$ python -q
>>> import numpy as np
>>> np.set_printoptions(suppress=True, linewidth=160)
>>> E = np.array([[-0.4, -0.5, -0.5],
...     [1.6, 1.9, -2.0],
...     [0.3, 0.9, -2.7],
...     [0.9, -1.0, 1.3],
...     [-1.5, -1.7, 1.3],
...     [0.5, 0.3, -0.2],
...     [1.5, -0.5, -0.3],
...     [1.8, -0.3, -0.2],
...     [0.1, -1.5, 1.4],
...     [-0.8, 0.6, 0.2],
...     [1.0, -0.1, 1.6],
...     [1.4, 1.1, -1.1],
...     [1.8, -0.8, -0.8]])
>>> vec = np.array([1, 2, 2])
>>> y = E @ vec
>>> y.round(2)
array([-2.4,  1.4, -3.3,  1.5, -2.3,  0.7, -0.1,  0.8, -0.1,  0.8,  4. ,  1.4, -1.4])
>>> np.round(np.linalg.solve(E.T @ E, E.T @ y), 2)
array([1., 2., 2.])
>>> rng = np.random.default_rng(3677)
>>> y = y + 0.05 * rng.normal(size=13)
>>> y.round(2)
array([-2.42,  1.38, -3.21,  1.41, -2.3 ,  0.68, -0.16,  0.8 , -0.03,  0.85,  3.97,  1.36, -1.36])
>>> b, *_ = np.linalg.lstsq(E, y)
>>> np.round(E.T @ (y - E @ b), 2) + 0
array([0., 0., 0.])
>>> b.round(2)
array([0.98, 1.98, 1.98])
>>> b.round()
array([1., 2., 2.])
>>> out = np.c_[E[:, :1] @ np.array([[1]]), np.array([-2, 1, 2, 0, 3, 3, 1, 1, 1, -3, 1, 3, 2])]
>>> out
array([[-0.4, -2. ],
       [ 1.6,  1. ],
       [ 0.3,  2. ],
       [ 0.9,  0. ],
       [-1.5,  3. ],
       [ 0.5,  3. ],
       [ 1.5,  1. ],
       [ 1.8,  1. ],
       [ 0.1,  1. ],
       [-0.8, -3. ],
       [ 1. ,  1. ],
       [ 1.4,  3. ],
       [ 1.8,  2. ]])
>>> np.round(np.linalg.norm(out - E @ np.linalg.lstsq(E, out)[0], axis=0), 2) + 0
array([0.  , 6.13])
>>> print(np.round(np.linalg.lstsq(E, out[:, 0])[0], 2) + 0)
[1. 0. 0.]
>>> np.linalg.matrix_rank(np.c_[E, out])
np.int64(4)
>>> np.linalg.matrix_rank(out)
np.int64(2)
>>> np.round(np.linalg.norm(np.linalg.qr(E)[0].T @ out, axis=0) ** 2 / ((out ** 2).sum(axis=0) + 1e-12), 2)
array([1.  , 0.29])
